% python3 -q
>>> import numpy as np
>>> np.set_printoptions(precision=3, suppress=True, linewidth=200, sign=" ")
>>> A = np.loadtxt("w.csv", delimiter=",")
>>> print(A)
[[ 0.3  0.   3. ]
 [ 0.   2.3  3. ]
 [ 0.   0.   3.3]]
>>> u = np.array([7, 5, 9])
>>> print(np.correlate(A[2], A[0], "full"))
[ 0.    0.    9.9   0.    0.99]
>>> print(np.polyval(u, A[2]))
[   9.      9.    101.73]
>>> print(np.array([np.convolve(row, u, "same") for row in A]))
[[  1.5  23.7  15. ]
 [ 16.1  32.5  35.7]
 [  0.   23.1  16.5]]
>>> print(round(np.abs(np.linalg.eigvals(A)).max(), 3))
3.3
>>> print(np.allclose(A, A.T))
False
>>> print(np.sort(np.abs(np.linalg.eigvals(A))))
[ 0.3  2.3  3.3]
>>> print(round(float(np.linalg.det(A)), 3))
2.277
>>> vec = np.array([3, -2, 2])
>>> rhs = A @ vec
>>> print(rhs)
[ 6.9  1.4  6.6]
>>> print(np.linalg.solve(A, 4 * rhs))
[12. -8.  8.]
>>> print(np.round(np.linalg.solve(A.T, A[0]), 3) + 0)
[ 1.  0.  0.]
>>> arr = np.load("arr.npy")
>>> print(arr)
[[-1.453 -0.922 -0.03   1.774]
 [-0.922  0.037  1.507 -0.559]
 [-0.03   1.507 -1.113 -0.364]
 [ 1.774 -0.559 -0.364 -0.471]]
>>> w, evecs = np.linalg.eigh(arr)
>>> print(np.unique(w.round(6) + 0, return_counts=True)[1])
[ 1  1  1  1]
>>> print(np.round(np.linalg.eigvalsh(arr @ arr), 3) + 0)
[ 0.  4.  4.  9.]
>>> print(np.round(evecs.T @ arr @ evecs, 3) + 0)
[[-3.  0.  0.  0.]
 [ 0. -2.  0.  0.]
 [ 0.  0.  0.  0.]
 [ 0.  0.  0.  2.]]
>>> print(np.abs(evecs[:, -1]))
[ 0.437  0.638  0.373  0.513]
>>> print(w.round(3) + 0)
[-3. -2.  0.  2.]
>>> print(round(float(w.sum()), 3), round(np.trace(arr), 3))
-3.0 -3.0
>>> print(np.round(np.linalg.eigvalsh(arr + -2 * np.eye(4)), 3) + 0)
[-5. -4. -2.  0.]
>>> rng = np.random.default_rng(85393)
>>> z = rng.permutation(4)
>>> print(z)
[ 0  2  3  1]
>>> B = arr[z][:, z]
>>> print(round(np.trace(B), 3))
-3.0
>>> print(round(np.linalg.det(B), 3), round(np.linalg.det(arr[z]), 3))
-0.0 -0.0
>>> print(np.allclose(B, arr))
False
>>> print(round(float(np.linalg.norm(arr, 2) / np.linalg.norm(arr)), 3))
0.728
>>> print(np.linalg.cond(arr) > 100)
True
>>> B = np.array([[1, 1], [1, -1]])
>>> J = np.kron(B, np.kron(B, B))[rng.permutation(8)][:9]
>>> print(J)
[[ 1 -1 -1  1  1 -1 -1  1]
 [ 1  1 -1 -1  1  1 -1 -1]
 [ 1 -1  1 -1 -1  1 -1  1]
 [ 1  1 -1 -1 -1 -1  1  1]
 [ 1 -1  1 -1  1 -1  1 -1]
 [ 1 -1 -1  1 -1  1  1 -1]
 [ 1  1  1  1  1  1  1  1]
 [ 1  1  1  1 -1 -1 -1 -1]]
>>> U, s, Vt = np.linalg.svd(J, full_matrices=False)
>>> print(s / s[0])
[ 1.  1.  1.  1.  1.  1.  1.  1.]
>>> print(np.round(U.T @ J @ Vt.T, 3) + 0)
[[ 2.828  0.     0.     0.     0.     0.     0.     0.   ]
 [ 0.     2.828  0.     0.     0.     0.     0.     0.   ]
 [ 0.     0.     2.828  0.     0.     0.     0.     0.   ]
 [ 0.     0.     0.     2.828  0.     0.     0.     0.   ]
 [ 0.     0.     0.     0.     2.828  0.     0.     0.   ]
 [ 0.     0.     0.     0.     0.     2.828  0.     0.   ]
 [ 0.     0.     0.     0.     0.     0.     2.828  0.   ]
 [ 0.     0.     0.     0.     0.     0.     0.     2.828]]
>>> print(np.round(Vt @ Vt.T, 3) + 0)
[[ 1.  0.  0.  0.  0.  0.  0.  0.]
 [ 0.  1.  0.  0.  0.  0.  0.  0.]
 [ 0.  0.  1.  0.  0.  0.  0.  0.]
 [ 0.  0.  0.  1.  0.  0.  0.  0.]
 [ 0.  0.  0.  0.  1.  0.  0.  0.]
 [ 0.  0.  0.  0.  0.  1.  0.  0.]
 [ 0.  0.  0.  0.  0.  0.  1.  0.]
 [ 0.  0.  0.  0.  0.  0.  0.  1.]]
>>> mat = np.array([[1, 0, -2, -2, 1, -2, 2],
...     [1, -2, -1, -1, 1, 2, 0],
...     [-1, -2, 0, -1, 1, -2, -1],
...     [-2, -1, -1, 0, 2, -1, 1],
...     [0, 1, -1, 2, 0, -2, -2],
...     [-2, 0, 0, 0, -1, 0, 0],
...     [-2, -2, -2, 1, -1, 1, -2],
...     [4, -6, -5, -5, 4, 4, 2]])
>>> print(mat)
[[ 1  0 -2 -2  1 -2  2]
 [ 1 -2 -1 -1  1  2  0]
 [-1 -2  0 -1  1 -2 -1]
 [-2 -1 -1  0  2 -1  1]
 [ 0  1 -1  2  0 -2 -2]
 [-2  0  0  0 -1  0  0]
 [-2 -2 -2  1 -1  1 -2]
 [ 4 -6 -5 -5  4  4  2]]
>>> B = np.c_[mat[:, :3] @ np.array([[-2, -2, 0], [1, -2, 3], [-1, -2, 0]]), np.array([-1, -2, -1, 0, 1, 1, -2, 0])]
>>> print(B)
[[  0   2   0  -1]
 [ -3   4  -6  -2]
 [  0   6  -6  -1]
 [  4   8  -3   0]
 [  2   0   3   1]
 [  4   4   0   1]
 [  4  12  -6  -2]
 [ -9  14 -18   0]]
>>> print(np.linalg.matrix_rank(B))
4
>>> print(np.round(np.linalg.norm(B - mat @ np.linalg.lstsq(mat, B)[0], axis=0), 3) + 0)
[ 0.     0.     0.     2.111]
>>> print(np.linalg.norm(np.linalg.qr(mat)[0].T @ B, axis=0) ** 2 / ((B ** 2).sum(axis=0) + 1e-12))
[ 1.     1.     1.     0.629]
>>> U, s, Vt = np.linalg.svd(arr)
>>> print(np.argmax(s[:-1] / (s[1:] + 1e-6)) + 1)
3
>>> B = U[:, :3] @ np.diag(s[:3]) @ Vt[:3]
>>> print(round(np.linalg.norm(arr - B) / np.linalg.norm(arr), 3))
0.0
>>> vec = np.array([2, -3, -2, -2, 3, -3, 0])
>>> rhs = mat @ vec
>>> print(np.round(np.linalg.solve(mat.T @ mat, mat.T @ rhs), 3) + 0)
[ 2. -3. -2. -2.  3. -3.  0.]
>>> try:
...     np.linalg.solve(mat, rhs)
... except np.linalg.LinAlgError as e:
...     print("failed:", e)
... 
failed: Last 2 dimensions of the array must be square
>>> rhs = rhs + 0.02 * rng.normal(size=8)
>>> print(rhs)
[19.018  9.02  15.014 10.012  0.974 -7.007 -2.02  45.98 ]
>>> b, *_ = np.linalg.lstsq(mat, rhs)
>>> print(np.round(mat.T @ (rhs - mat @ b), 3) + 0)
[ 0.  0.  0.  0.  0.  0.  0.]
>>> print(np.round(np.linalg.norm(rhs - mat @ b), 3))
0.029
>>> print(b.round())
[ 2. -3. -2. -2.  3. -3.  0.]
